$ python -q
>>> import numpy as np
>>> from numpy import linalg as LA
>>> np.set_printoptions(precision=2, suppress=True, linewidth=100)
>>> def rd(a):
...     return np.round(a, 2) + 0
... 
>>> J = np.loadtxt("a.csv", delimiter=",")
>>> rd(J)
array([[ 1.04,  0.12,  0.13, -0.43,  0.09,  0.1 , -0.56, -0.01, -0.3 ,  0.2 ,  0.05, -0.22, -0.35],
       [ 0.12,  0.89, -0.33, -0.18, -0.1 , -0.28,  0.19,  0.15, -0.31,  0.48,  0.16, -0.02, -0.3 ],
       [ 0.13, -0.33,  1.24, -0.14, -0.32,  0.22,  0.21, -0.09, -0.21, -0.05,  0.1 , -0.18,  0.07],
       [-0.43, -0.18, -0.14,  1.  , -0.38, -0.06,  0.24, -0.13, -0.37, -0.07, -0.48,  0.08, -0.15],
       [ 0.09, -0.1 , -0.32, -0.38,  1.16, -0.1 ,  0.13,  0.56,  0.24, -0.39, -0.26, -0.12, -0.17],
       [ 0.1 , -0.28,  0.22, -0.06, -0.1 ,  1.45,  0.04,  0.33, -0.17, -0.23,  0.3 ,  0.45, -0.18],
       [-0.56,  0.19,  0.21,  0.24,  0.13,  0.04,  0.76,  0.41, -0.27, -0.08, -0.11, -0.05, -0.03],
       [-0.01,  0.15, -0.09, -0.13,  0.56,  0.33,  0.41,  1.07, -0.34,  0.27, -0.09,  0.08,  0.35],
       [-0.3 , -0.31, -0.21, -0.37,  0.24, -0.17, -0.27, -0.34,  1.01, -0.13,  0.1 ,  0.49,  0.17],
       [ 0.2 ,  0.48, -0.05, -0.07, -0.39, -0.23, -0.08,  0.27, -0.13,  1.05,  0.01,  0.51,  0.27],
       [ 0.05,  0.16,  0.1 , -0.48, -0.26,  0.3 , -0.11, -0.09,  0.1 ,  0.01,  0.61, -0.13,  0.32],
       [-0.22, -0.02, -0.18,  0.08, -0.12,  0.45, -0.05,  0.08,  0.49,  0.51, -0.13,  1.24, -0.25],
       [-0.35, -0.3 ,  0.07, -0.15, -0.17, -0.18, -0.03,  0.35,  0.17,  0.27,  0.32, -0.25,  1.48]])
>>> np.zeros(13, 13)
Traceback (most recent call last):
  File "<python-input-6>", line 1, in <module>
    np.zeros(13, 13)
    ~~~~~~~~^^^^^^^^
TypeError: Cannot interpret '13' as a data type
>>> rd(LA.svd(J, compute_uv=False))
array([2., 2., 2., 2., 2., 2., 1., 1., 0., 0., 0., 0., 0.])
>>> LA.matrix_rank(J)
np.int64(8)
>>> rd(J.sum(axis=1))
array([-0.13,  0.47,  0.64, -1.07,  0.34,  1.87,  0.87,  2.56, -0.1 ,  1.83,  0.6 ,  1.87,  1.23])
